>>> import numpy as np
>>> from numpy import linalg as LA
>>> np.set_printoptions(precision=2, suppress=True, linewidth=160, floatmode="fixed")
>>> tidy = lambda a: np.round(a, 2) + 0
>>> B = np.array([[-2, -2]])
>>> W0 = B.T @ B
>>> W0
array([[4, 4],
       [4, 4]])
>>> (W0 + W0.T) / 2
array([[4.00, 4.00],
       [4.00, 4.00]])
>>> np.allclose(W0 @ W0.T, W0.T @ W0)
True
>>> tidy(np.sort(np.abs(LA.eigvals(W0))))
array([0.00, 8.00])
>>> np.allclose(W0, W0.T)
True
>>> tidy(np.abs(LA.eigvals(W0)).max())
np.float64(8.0)
>>> W0 @ W0
array([[32, 32],
       [32, 32]])
>>> mat = -2 * np.eye(3) + np.eye(3, k=1)
>>> mat
array([[-2.00,  1.00,  0.00],
       [ 0.00, -2.00,  1.00],
       [ 0.00,  0.00, -2.00]])
>>> vec = np.array([2, -1, -2])
>>> target = mat @ vec
>>> target
array([-5.00,  0.00,  4.00])
>>> tidy(LA.solve(mat, mat[:, 2]))
array([0.00, 0.00, 1.00])
>>> LA.matrix_rank(mat - mat[0, 0] * np.eye(3))
np.int64(2)
>>> tidy(LA.matrix_power(mat - np.diag(np.diag(mat)), 3))
array([[0.00, 0.00, 0.00],
       [0.00, 0.00, 0.00],
       [0.00, 0.00, 0.00]])
>>> w1 = np.array([[-3, 3, 4, 5], [-1, -5, -1, 4], [-3, 0, 0, 5]])
>>> b = np.array([0, 3, 2, 0])
>>> hid = np.maximum(mat @ w1 + b, 0)
>>> LA.matrix_rank(hid)
np.int64(3)
>>> tidy((hid > 0).mean(axis=0))
array([0.67, 0.67, 0.67, 0.00])
>>> cent = np.array([[3, 3, 3], [3, 9, 1], [1, 8, 1], [2, 2, 3]])
>>> (hid @ cent).round(6).argmax(axis=1)
array([0, 1, 1])
>>> hid @ cent
array([[ 15.00,  15.00,  15.00],
       [ 43.00, 149.00,  17.00],
       [ 29.00,  61.00,  23.00]])
>>> q, Rm = LA.qr(mat)
>>> q.T @ q
array([[1.00, 0.00, 0.00],
       [0.00, 1.00, 0.00],
       [0.00, 0.00, 1.00]])
>>> np.trace(q @ q.T)
np.float64(3.0)
>>> abs(Rm[0, 0]), tidy(LA.norm(mat[:, 0]))
(np.float64(2.0), np.float64(2.0))
>>> F = np.load("dump.npy")
>>> F
array([[-2.86, -4.09, -0.38],
       [-0.75, -4.94, -0.28],
       [-1.97, -4.59, -0.25],
       [-4.37,  2.02,  1.36],
       [ 4.93,  0.86,  0.06],
       [ 4.11, -2.79, -0.59],
       [-1.24,  1.04, -4.73],
       [ 4.19, -0.51, -2.67],
       [-4.77, -1.33,  0.68],
       [ 3.20,  2.02,  3.27],
       [-0.58, -4.96,  0.28]])
>>> B = np.array([[-2, 8, 2], [2, 5, 5], [-8, 2, -5]])
>>> tidy(np.einsum("ij,ij->i", F, F))
array([25.05, 25.04, 25.01, 25.03, 25.05, 25.02, 24.99, 24.95, 24.98, 25.01, 25.02])
>>> np.vstack([F, B.T]).shape
(14, 3)
>>> LA.matrix_rank(np.vstack([F, B.T]))
np.int64(3)
>>> LA.matrix_rank(F @ B)
np.int64(3)
>>> tidy(np.einsum("ij->j", F))
array([ -0.11, -17.27,  -3.25])
>>> lab = F[:, 0] > np.median(F[:, 0])
>>> u = F[lab].mean(axis=0) - F[~lab].mean(axis=0)
>>> tidy(u)
array([5.83, 0.91, 0.67])
>>> np.argsort(-np.abs(u).round(6), kind="stable")
array([0, 1, 2])
